>>> import numpy as np
>>> import numpy.linalg as la
>>> np.set_printoptions(precision=1, suppress=True, linewidth=200, floatmode="fixed")
>>> A = np.array([[1, 2, 2, 0], [0, -2, -2, -3], [1, -4, -4, -9]])
>>> la.cond(A) > 100
np.True_
>>> round(la.norm(A, 2) / la.norm(A), 1)
np.float64(1.0)
>>> arr = np.load("mat.npy")
>>> arr
array([[0.5, 0.5, 0.0, 0.0, 0.0],
       [0.0, 1.0, 0.0, 0.0, 0.0],
       [0.0, 0.0, 1.0, 0.0, 0.0],
       [0.0, 0.0, 0.0, 1.0, 0.0],
       [0.0, 0.0, 0.3, 0.3, 0.3]])
>>> vals, V = la.eig(arr)
>>> np.sort(la.eigvals(arr.T))
array([0.3, 0.5, 1.0, 1.0, 1.0])
>>> np.sort(la.eigvals(arr @ arr))
array([0.1, 0.2, 1.0, 1.0, 1.0])
>>> arr @ V[:, 0] - vals[0] * V[:, 0]
array([0.0, 0.0, 0.0, 0.0, 0.0])
>>> vals
array([0.3, 0.5, 1.0, 1.0, 1.0])
>>> np.round(np.prod(vals), 1)
np.float64(0.2)
>>> m1 = np.loadtxt("out19.csv", delimiter=",")
>>> m1
array([[6.0, 4.0, 2.0, 5.0, 2.0],
       [7.0, 8.0, 2.0, 9.0, 3.0],
       [2.0, 7.0, 9.0, 3.0, 6.0],
       [6.0, 1.0, 4.0, 6.0, 9.0],
       [4.0, 7.0, 2.0, 3.0, 5.0]])
>>> Q, Rm = la.qr(m1)
>>> np.round(Q.T @ Q, 1) + 0
array([[1.0, 0.0, 0.0, 0.0, 0.0],
       [0.0, 1.0, 0.0, 0.0, 0.0],
       [0.0, 0.0, 1.0, 0.0, 0.0],
       [0.0, 0.0, 0.0, 1.0, 0.0],
       [0.0, 0.0, 0.0, 0.0, 1.0]])
>>> vec = np.array([-2, 1, 1, 0, 0])
>>> y = m1 @ vec
>>> beta, lr = np.zeros(5), 1 / la.norm(m1, 2) ** 2
>>> for i in range(6):
...     beta -= lr * m1.T @ (m1 @ beta - y)
...     if i % 2 == 0: print(i, round(la.norm(m1 @ beta - y), 1))
... 
0 14.1
2 11.7
4 9.6
>>> beta.round(1) + 0
array([-0.5,  0.3,  0.5, -0.4,  0.0])
>>> m1.shape
(5, 5)
>>> la.matrix_rank(m1)
np.int64(5)
>>> np.count_nonzero(m1)
np.int64(25)
>>> np.diff(m1, axis=0)
array([[ 1.0,  4.0,  0.0,  4.0,  1.0],
       [-5.0, -1.0,  7.0, -6.0,  3.0],
       [ 4.0, -6.0, -5.0,  3.0,  3.0],
       [-2.0,  6.0, -2.0, -3.0, -4.0]])
>>> np.abs(m1).max()
np.float64(9.0)
>>> m1 - m1[0]
array([[ 0.0,  0.0,  0.0,  0.0,  0.0],
       [ 1.0,  4.0,  0.0,  4.0,  1.0],
       [-4.0,  3.0,  7.0, -2.0,  4.0],
       [ 0.0, -3.0,  2.0,  1.0,  7.0],
       [-2.0,  3.0,  0.0, -2.0,  3.0]])
>>> m1.sum(axis=0)
array([25.0, 27.0, 19.0, 26.0, 25.0])
>>> m1.mean(axis=0)
array([5.0, 5.4, 3.8, 5.2, 5.0])
>>> K = np.loadtxt("x.csv", delimiter=",")
>>> K
array([[ 1.0,  1.0,  0.0],
       [-2.0,  3.0,  0.0],
       [ 0.0,  0.0,  3.0]])
>>> T = np.stack([K, 2 * K, K[::-1]])
>>> la.matrix_rank(T.reshape(3, -1))
np.int64(2)
>>> la.norm(T, axis=(1, 2))
array([4.9, 9.8, 4.9])
>>> np.einsum("bij,cij->bc", T, T)
array([[24.0, 48.0, 13.0],
       [48.0, 96.0, 26.0],
       [13.0, 26.0, 24.0]])
>>> la.matrix_rank(T)
array([3, 3, 3])
>>> (T @ K.T).shape
(3, 3, 3)
>>> M2 = np.array([[5, -5, -1], [3, -5, -5], [-4, 3, 1]])
>>> np.einsum("ij->j", K)
array([-1.0,  4.0,  3.0])
>>> np.einsum("ik,kj->ji", K, M2)
array([[  8.0,  -1.0, -12.0],
       [-10.0,  -5.0,   9.0],
       [ -6.0, -13.0,   3.0]])
>>> np.einsum("ik,kj->ij", K, M2)
array([[  8.0, -10.0,  -6.0],
       [ -1.0,  -5.0, -13.0],
       [-12.0,   9.0,   3.0]])
>>> M2.T @ K.T
array([[  8.0,  -1.0, -12.0],
       [-10.0,  -5.0,   9.0],
       [ -6.0, -13.0,   3.0]])
>>> np.vstack([K, M2.T]).shape
(6, 3)
>>> M = np.loadtxt("a.csv", delimiter=",")
>>> M
array([[ 0.0,  0.0],
       [-2.0,  2.0],
       [-4.0,  4.0],
       [-2.0,  2.0]])
>>> np.allclose(M[:-1].T @ la.lstsq(M[:-1].T, M[-1])[0], M[-1])
True
>>> M @ la.pinv(M) @ M
array([[ 0.0,  0.0],
       [-2.0,  2.0],
       [-4.0,  4.0],
       [-2.0,  2.0]])
>>> np.abs(np.diag(la.qr(M)[1])) > 1e-9
array([ True, False])
>>> la.lstsq(M[:-1].T, M[-1])[2]
np.int32(1)
>>> F = np.load("m.npy")
>>> F
array([[ 19.0,   7.0,   7.0,  -4.0],
       [-36.0, -13.0, -14.0,   8.0],
       [-18.0,  -7.0,  -6.0,   4.0],
       [ -3.0,  -1.0,  -1.0,   2.0]])
>>> M2 = la.inv(F)
>>> np.allclose(M2, F.T)
False
>>> np.round(la.cond(F), 1)
np.float64(887.2)
>>> feats = np.load("sample7.npy")
>>> feats
array([[1.0, 0.2, 0.0, 0.0],
       [0.2, 1.0, 0.2, 0.0],
       [0.0, 0.2, 1.0, 0.2],
       [0.0, 0.0, 0.2, 1.0]])
>>> # symmetric
>>> cov = m1.T @ m1
>>> cov
array([[141.0, 128.0,  76.0, 147.0, 119.0],
       [128.0, 179.0, 105.0, 140.0, 118.0],
       [ 76.0, 105.0, 109.0,  85.0, 110.0],
       [147.0, 140.0,  85.0, 160.0, 124.0],
       [119.0, 118.0, 110.0, 124.0, 155.0]])
>>> np.diag(cov)
array([141.0, 179.0, 109.0, 160.0, 155.0])
>>> np.trace(cov), (m1 ** 2).sum()
(np.float64(744.0), np.float64(744.0))
>>> J = np.array([[1, 3, -1, -2], [-2, 1, 3, -1], [-1, -2, 1, 3], [3, -1, -2, 1]])
>>> np.fft.fft(J[0])
array([ 1.0+0.0j,  2.0-5.0j, -1.0+0.0j,  2.0+5.0j])
>>> J @ np.ones(4)
array([1.0, 1.0, 1.0, 1.0])
>>> J @ (-1.0) ** np.arange(4)
array([-1.0,  1.0, -1.0,  1.0])
>>> np.sort(np.abs(np.fft.fft(J[0]))), np.sort(la.svd(J, compute_uv=False))
(array([1.0, 1.0, 5.4, 5.4]), array([1.0, 1.0, 5.4, 5.4]))
>>> P = np.triu(np.array([[0, 1, -2, -2], [-2, 0, 2, 0], [-1, -1, 3, 2], [3, -3, -1, -1]]), 1) + np.eye(4)
>>> M2 = P @ J @ la.inv(P)
>>> M2
array([[ -5.0,  15.0, -36.0,  51.0],
       [ -4.0,   1.0,  -5.0,   7.0],
       [  5.0,  -9.0,  25.0, -35.0],
       [  3.0,  -4.0,  12.0, -17.0]])
>>> np.trace(M2), np.trace(J)
(np.float64(4.0), np.int64(4))
>>> la.matrix_rank(M2)
np.int64(4)
>>> rng = np.random.default_rng(739)
>>> labels = rng.permutation(4)
>>> labels
array([3, 0, 1, 2])
>>> M2 = J[labels][:, labels]
>>> np.trace(M2)
np.int64(4)
>>> np.round(la.det(M2), 1), np.round(la.det(J[labels]), 1)
(np.float64(-29.0), np.float64(29.0))
>>> np.allclose(M2, J)
True
>>> M2 = np.array([[2, 2, 3], [0, 3, 3], [3, 0, 0], [3, 1, 0]])
>>> np.vstack([J, M2.T]).shape
(7, 4)
>>> M2.T @ J.T
array([[-7,  2, 10,  3],
       [ 9, -2, -5,  4],
       [12, -3, -9,  6]])
>>> np.einsum("ik,kj->ji", J, M2)
array([[-7,  2, 10,  3],
       [ 9, -2, -5,  4],
       [12, -3, -9,  6]])
>>> np.einsum("ik,kj->ij", J, M2)
array([[-7,  9, 12],
       [ 2, -2, -3],
       [10, -5, -9],
       [ 3,  4,  6]])
>>> la.matrix_rank(J @ M2)
np.int64(3)
>>> M2 = J / np.sqrt((J ** 2).mean(axis=1, keepdims=True))
>>> la.norm(M2, axis=1)
array([2.0, 2.0, 2.0, 2.0])
>>> la.matrix_rank(J - J.mean(axis=1, keepdims=True))
np.int64(3)
